$ python -q
>>> import numpy as np
>>> np.set_printoptions(precision=1, suppress=True, linewidth=120, legacy="1.25")
>>> M2 = np.array([[2, -4], [5, 4]])
>>> m1 = np.block([[np.zeros((2, 2)), M2], [M2.T, np.zeros((2, 2))]])
>>> m1
array([[ 0.,  0.,  2., -4.],
       [ 0.,  0.,  5.,  4.],
       [ 2.,  5.,  0.,  0.],
       [-4.,  4.,  0.,  0.]])
>>> # equal to its transpose
>>> w, vecs = np.linalg.eig(m1)
>>> w
array([ 6.5,  4.3, -4.3, -6.5])
>>> np.sort(np.linalg.eigvals(np.linalg.inv(m1)))
array([-0.2, -0.2,  0.2,  0.2])
>>> M2 = np.linalg.inv(m1)
>>> M2
array([[-0. , -0. ,  0.1, -0.2],
       [ 0. ,  0. ,  0.1,  0.1],
       [ 0.1,  0.1,  0. ,  0. ],
       [-0.2,  0.1, -0. , -0. ]])
>>> round(np.linalg.det(m1) * np.linalg.det(M2), 1)
1.0
>>> np.linalg.inv(M2)
array([[-0., -0.,  2., -4.],
       [ 0.,  0.,  5.,  4.],
       [ 2.,  5.,  0.,  0.],
       [-4.,  4., -0., -0.]])
>>> np.round(np.linalg.slogdet(m1)[0], 1)
1.0
>>> vec = np.array([0, -4, 1, -1])
>>> target = M2 @ vec
>>> target
array([ 0.3,  0.1, -0.6, -0.3])
>>> np.linalg.solve(M2, M2[:, 1])
array([-0.,  1.,  0., -0.])
>>> np.allclose(m1, m1.T)
True
>>> m1 @ m1
array([[20., -6.,  0.,  0.],
       [-6., 41.,  0.,  0.],
       [ 0.,  0., 29., 12.],
       [ 0.,  0., 12., 32.]])
>>> np.trace(m1)
0.0
>>> m1.inv()
Traceback (most recent call last):
  File "<python-input-21>", line 1, in <module>
    m1.inv()
    ^^^^^^
AttributeError: 'numpy.ndarray' object has no attribute 'inv'
>>> round(np.linalg.det(m1), 1)
784.0
